$ ipython --no-banner

In [1]: import numpy as np

In [2]: from numpy import linalg as LA

In [3]: np.set_printoptions(suppress=True, linewidth=140)

In [4]: arr = np.loadtxt("test5.csv", delimiter=",")

In [5]: arr
Out[5]: 
array([[ -0.4,  -0.5,  -4. ,  -3. ,  -0.5,  -0.4],
       [  0.5,   0.7,  -3. ,  -0.7,  -0.8,   1.3],
       [  0.7,   0.7,  -4.5,   2.8,   1. ,   0.3],
       [  0.5,   0.3,  -2. ,  -0.8,  -0.7,  -0.7],
       [  0.7,  -0.6,   6. ,   0.2,   0.1,  -0.6],
       [ -1.7,  -2.3,   1. ,  -1.8,  -0.3,   0.3],
       [  0.7,  -0.7,   3.5,  -0.6,   0. ,  -1.3],
       [  0.8,   0. ,   5. ,  -0.4,   0.1,   0.3],
       [ -0.3,   1.3,  -8. ,  -0.7,   1. ,  -0.3],
       [ -2. ,   0.7,  -2. ,  -0.7,   0.2,  -0.5],
       [ -0.7,  -0.4, -12. ,  -3.1,   1.2,   0.7]])

In [6]: np.round(LA.svd(arr, compute_uv=False), 2)
Out[6]: array([18.58,  5.78,  2.76,  2.32,  2.11,  1.47])

In [7]: np.round(arr - arr[0], 2)
Out[7]: 
array([[ 0. ,  0. ,  0. ,  0. ,  0. ,  0. ],
       [ 0.9,  1.2,  1. ,  2.3, -0.3,  1.7],
       [ 1.1,  1.2, -0.5,  5.8,  1.5,  0.7],
       [ 0.9,  0.8,  2. ,  2.2, -0.2, -0.3],
       [ 1.1, -0.1, 10. ,  3.2,  0.6, -0.2],
       [-1.3, -1.8,  5. ,  1.2,  0.2,  0.7],
       [ 1.1, -0.2,  7.5,  2.4,  0.5, -0.9],
       [ 1.2,  0.5,  9. ,  2.6,  0.6,  0.7],
       [ 0.1,  1.8, -4. ,  2.3,  1.5,  0.1],
       [-1.6,  1.2,  2. ,  2.3,  0.7, -0.1],
       [-0.3,  0.1, -8. , -0.1,  1.7,  1.1]])

In [8]: np.round(arr.sum(axis=0), 2)
Out[8]: array([ -1.2,  -0.8, -20. ,  -8.8,   1.3,  -0.9])

In [9]: np.round(np.diff(arr, axis=0), 2)
Out[9]: 
array([[  0.9,   1.2,   1. ,   2.3,  -0.3,   1.7],
       [  0.2,   0. ,  -1.5,   3.5,   1.8,  -1. ],
       [ -0.2,  -0.4,   2.5,  -3.6,  -1.7,  -1. ],
       [  0.2,  -0.9,   8. ,   1. ,   0.8,   0.1],
       [ -2.4,  -1.7,  -5. ,  -2. ,  -0.4,   0.9],
       [  2.4,   1.6,   2.5,   1.2,   0.3,  -1.6],
       [  0.1,   0.7,   1.5,   0.2,   0.1,   1.6],
       [ -1.1,   1.3, -13. ,  -0.3,   0.9,  -0.6],
       [ -1.7,  -0.6,   6. ,   0. ,  -0.8,  -0.2],
       [  1.3,  -1.1, -10. ,  -2.4,   1. ,   1.2]])

In [10]: np.unravel_index(np.abs(arr).argmax(), arr.shape)
Out[10]: (np.int64(10), np.int64(2))

In [11]: np.round(arr.mean(axis=0), 2)
Out[11]: array([-0.11, -0.07, -1.82, -0.8 ,  0.12, -0.08])

In [12]: np.count_nonzero(arr)
Out[12]: np.int64(64)
